% python3 -q
>>> import numpy as np
>>> import numpy.linalg as la
>>> np.set_printoptions(suppress=True, linewidth=160)
>>> X = np.array([[1, -2, -2, 0, -1, -1],
...     [-1, 1, -2, -2, 0, -1],
...     [-1, -1, 1, -2, -2, 0],
...     [0, -1, -1, 1, -2, -2],
...     [-2, 0, -1, -1, 1, -2],
...     [-2, -2, 0, -1, -1, 1]])
>>> np.allclose(X @ X.T, X.T @ X)
True
>>> X @ np.ones(6)
array([-5., -5., -5., -5., -5., -5.])
>>> x0 = np.array([0, 0, 1, 0, 2, 0])
>>> target = X @ x0
>>> beta, lr = np.zeros(6), 1 / la.norm(X, 2) ** 2
>>> for i in range(12):
...     beta -= lr * X.T @ (X @ beta - target)
...     if i % 2 == 0: print(i, round(la.norm(X @ beta - target), 3))
... 
0 2.506
2 1.617
4 1.303
6 1.093
8 0.945
10 0.835
>>> np.round(la.cond(X), 3)
np.float64(5.0)
>>> r0 = np.array([-2, -2, 0, -3, -3, -2])
>>> Y = X + np.outer(r0, np.eye(6)[3])
>>> Y
array([[ 1., -2., -2., -2., -1., -1.],
       [-1.,  1., -2., -4.,  0., -1.],
       [-1., -1.,  1., -2., -2.,  0.],
       [ 0., -1., -1., -2., -2., -2.],
       [-2.,  0., -1., -4.,  1., -2.],
       [-2., -2.,  0., -3., -1.,  1.]])
>>> la.matrix_rank(la.inv(Y) - la.inv(X), tol=1e-8)
np.int64(1)
>>> la.matrix_rank(Y - X)
np.int64(1)
>>> rng = np.random.default_rng(62)
>>> feats = np.eye(6, dtype=int)[rng.permutation(6)]
>>> feats
array([[1, 0, 0, 0, 0, 0],
       [0, 0, 0, 0, 0, 1],
       [0, 0, 0, 0, 1, 0],
       [0, 1, 0, 0, 0, 0],
       [0, 0, 0, 1, 0, 0],
       [0, 0, 1, 0, 0, 0]])
>>> # splits into 2 blocks
>>> Y = feats + rng.integers(-2, 3, (6, 1)) @ rng.integers(-2, 3, (1, 6))
>>> Y
array([[ 1, -2, -2,  1, -2,  0],
       [ 0, -4, -4,  2, -4,  1],
       [ 0,  2,  2, -1,  3,  0],
       [ 0,  1,  0,  0,  0,  0],
       [ 0,  4,  4, -1,  4,  0],
       [ 0, -2, -1,  1, -2,  0]])
>>> la.matrix_rank(Y - feats, tol=1e-8)
np.int64(1)
>>> np.abs(Y - feats).sum(axis=1)
array([ 7, 14,  7,  0, 14,  7])
>>> x0 = np.array([1, 3, 3, 1, 1, 1])
>>> 6 - la.matrix_rank(feats - np.eye(6), tol=1e-8)
np.int64(2)
>>> np.round(la.inv(feats), 3)
array([[1., 0., 0., 0., 0., 0.],
       [0., 0., 0., 1., 0., 0.],
       [0., 0., 0., 0., 0., 1.],
       [0., 0., 0., 0., 1., 0.],
       [0., 0., 1., 0., 0., 0.],
       [0., 1., 0., 0., 0., 0.]])
>>> np.round(np.sort(np.abs(np.degrees(np.angle(la.eigvals(feats))))), 3)
array([  0.,   0.,  72.,  72., 144., 144.])
>>> [p for p in range(1, 25) if np.allclose(la.matrix_power(feats, p), np.eye(6))]
[5, 10, 15, 20]
>>> F = np.loadtxt("mat.csv", delimiter=",")
>>> F
array([[ 5.,  4.,  1.,  3.,  2.,  3.,  5.],
       [ 8.,  9.,  6., 10.,  8.,  5., 10.],
       [ 5.,  4.,  1.,  3.,  2.,  3.,  5.],
       [ 9.,  7.,  2.,  6.,  6.,  7.,  9.],
       [12., 12.,  7., 12., 11.,  9., 17.],
       [ 3.,  5.,  5.,  6.,  5.,  2.,  8.],
       [ 5.,  0.,  5.,  0.,  3.,  1.,  1.],
       [ 5.,  4.,  1.,  4.,  3.,  3.,  2.],
       [ 5.,  4.,  1.,  3.,  2.,  3.,  5.],
       [ 5.,  7.,  4.,  5.,  7.,  6.,  7.],
       [ 3.,  5.,  3.,  5.,  4.,  3.,  4.],
       [ 2.,  1.,  0.,  3.,  1.,  1.,  1.],
       [ 1.,  4.,  3.,  2.,  3.,  2.,  3.],
       [ 5.,  0.,  5.,  0.,  3.,  1.,  1.],
       [ 6.,  8.,  4.,  5.,  5.,  5.,  8.],
       [ 4.,  3.,  1.,  3.,  4.,  4.,  4.],
       [12.,  5.,  8.,  7.,  7.,  4., 11.],
       [ 6.,  8.,  4.,  5.,  5.,  5.,  8.],
       [ 6.,  8.,  4.,  6.,  6.,  5.,  5.],
       [ 5.,  4.,  1.,  4.,  3.,  3.,  2.],
       [ 6.,  4.,  3.,  7.,  6.,  4.,  9.],
       [ 7.,  1.,  5.,  3.,  4.,  2.,  2.],
       [ 0.,  0.,  0.,  0.,  0.,  0.,  0.],
       [ 0.,  0.,  0.,  0.,  0.,  0.,  0.],
       [15., 11., 10.,  9., 13., 10., 10.],
       [ 2.,  1.,  0.,  3.,  1.,  1.,  1.],
       [ 9.,  7.,  2.,  6.,  6.,  7.,  9.],
       [ 9.,  6.,  3., 10.,  5.,  4., 11.],
       [ 5.,  0.,  5.,  0.,  3.,  1.,  1.],
       [ 5.,  4.,  1.,  3.,  2.,  3.,  5.],
       [ 8.,  5.,  3., 10.,  7.,  5., 10.],
       [ 1.,  4.,  3.,  2.,  3.,  2.,  3.],
       [11.,  8.,  2., 10.,  8.,  8.,  7.],
       [ 6.,  4.,  3.,  7.,  6.,  4.,  9.],
       [ 2.,  1.,  0.,  3.,  1.,  1.,  1.],
       [ 9.,  3.,  6.,  3.,  7.,  5.,  5.],
       [ 0.,  0.,  0.,  0.,  0.,  0.,  0.],
       [11.,  8.,  4., 10.,  8.,  7., 14.],
       [ 0.,  0.,  0.,  0.,  0.,  0.,  0.]])
>>> lab = F[:, 0] > np.median(F[:, 0])
>>> r0 = F[lab].mean(axis=0) - F[~lab].mean(axis=0)
>>> np.argsort(-np.abs(r0).round(6), kind="stable")
array([6, 0, 3, 4, 1, 5, 2])
>>> lab.astype(int)
array([0, 1, 0, 1, 1, 0, 0, 0, 0, 0, 0, 0, 0, 0, 1, 0, 1, 1, 1, 0, 1, 1, 0, 0, 1, 0, 1, 1, 0, 0, 1, 0, 1, 1, 0, 1, 0, 1, 0])
>>> r0.round(3)
array([5.733, 4.206, 2.652, 5.048, 4.578, 3.693, 6.377])
>>> ((F - F.mean(axis=0)) @ r0 > 0).astype(int)
array([0, 1, 0, 1, 1, 1, 0, 0, 0, 1, 0, 0, 0, 0, 1, 0, 1, 1, 1, 0, 1, 0, 0, 0, 1, 0, 1, 1, 0, 0, 1, 0, 1, 1, 0, 1, 0, 1, 0])
